$ python3 -q
>>> import numpy as np
>>> np.set_printoptions(suppress=True, linewidth=100)
>>> def rd(a):
...     return np.round(a, 3) + 0
... 
>>> feats = 4 * np.eye(5) + np.eye(5, k=1)
>>> feats
array([[4., 1., 0., 0., 0.],
       [0., 4., 1., 0., 0.],
       [0., 0., 4., 1., 0.],
       [0., 0., 0., 4., 1.],
       [0., 0., 0., 0., 4.]])
>>> # triangular, det is the product of the diagonal
>>> A2 = np.linalg.inv(feats)
>>> feats @ A2
array([[1., 0., 0., 0., 0.],
       [0., 1., 0., 0., 0.],
       [0., 0., 1., 0., 0.],
       [0., 0., 0., 1., 0.],
       [0., 0., 0., 0., 1.]])
>>> rd(np.linalg.det(feats) * np.linalg.det(A2))
np.float64(1.0)
>>> rd(A2)
array([[ 0.25 , -0.062,  0.016, -0.004,  0.001],
       [ 0.   ,  0.25 , -0.062,  0.016, -0.004],
       [ 0.   ,  0.   ,  0.25 , -0.062,  0.016],
       [ 0.   ,  0.   ,  0.   ,  0.25 , -0.062],
       [ 0.   ,  0.   ,  0.   ,  0.   ,  0.25 ]])
>>> rd(np.linalg.slogdet(feats)[0])
np.float64(1.0)
>>> vals, vecs = np.linalg.eig(feats)
>>> print(rd(np.sort(np.linalg.eigvals(np.linalg.inv(feats)))))
[0.25 0.25 0.25 0.25 0.25]
>>> feats @ vecs[:, 0] - vals[0] * vecs[:, 0]
array([0., 0., 0., 0., 0.])
>>> print(rd(np.sort(np.linalg.eigvals(feats.T))))
[4. 4. 4. 4. 4.]
>>> rd(np.sort(np.linalg.eigvals(feats @ feats)))
array([16., 16., 16., 16., 16.])
>>> mat = np.diag(np.array([1, 0, 0, 1, 2, 2, 0, 1, 1]))
>>> mat
array([[1, 0, 0, 0, 0, 0, 0, 0, 0],
       [0, 0, 0, 0, 0, 0, 0, 0, 0],
       [0, 0, 0, 0, 0, 0, 0, 0, 0],
       [0, 0, 0, 1, 0, 0, 0, 0, 0],
       [0, 0, 0, 0, 2, 0, 0, 0, 0],
       [0, 0, 0, 0, 0, 2, 0, 0, 0],
       [0, 0, 0, 0, 0, 0, 0, 0, 0],
       [0, 0, 0, 0, 0, 0, 0, 1, 0],
       [0, 0, 0, 0, 0, 0, 0, 0, 1]])
>>> U, sv = np.linalg.svd(mat)
Traceback (most recent call last):
  File "<python-input-18>", line 1, in <module>
    U, sv = np.linalg.svd(mat)
    ^^^^^
ValueError: too many values to unpack (expected 2)
>>> U, sv, vt = np.linalg.svd(mat, full_matrices=False)
>>> print(sv / sv[0])
[1.  1.  0.5 0.5 0.5 0.5 0.  0.  0. ]
>>> U.T @ U
array([[1., 0., 0., 0., 0., 0., 0., 0., 0.],
       [0., 1., 0., 0., 0., 0., 0., 0., 0.],
       [0., 0., 1., 0., 0., 0., 0., 0., 0.],
       [0., 0., 0., 1., 0., 0., 0., 0., 0.],
       [0., 0., 0., 0., 1., 0., 0., 0., 0.],
       [0., 0., 0., 0., 0., 1., 0., 0., 0.],
       [0., 0., 0., 0., 0., 0., 1., 0., 0.],
       [0., 0., 0., 0., 0., 0., 0., 1., 0.],
       [0., 0., 0., 0., 0., 0., 0., 0., 1.]])
>>> U.T @ mat @ vt.T
array([[2., 0., 0., 0., 0., 0., 0., 0., 0.],
       [0., 2., 0., 0., 0., 0., 0., 0., 0.],
       [0., 0., 1., 0., 0., 0., 0., 0., 0.],
       [0., 0., 0., 1., 0., 0., 0., 0., 0.],
       [0., 0., 0., 0., 1., 0., 0., 0., 0.],
       [0., 0., 0., 0., 0., 1., 0., 0., 0.],
       [0., 0., 0., 0., 0., 0., 0., 0., 0.],
       [0., 0., 0., 0., 0., 0., 0., 0., 0.],
       [0., 0., 0., 0., 0., 0., 0., 0., 0.]])
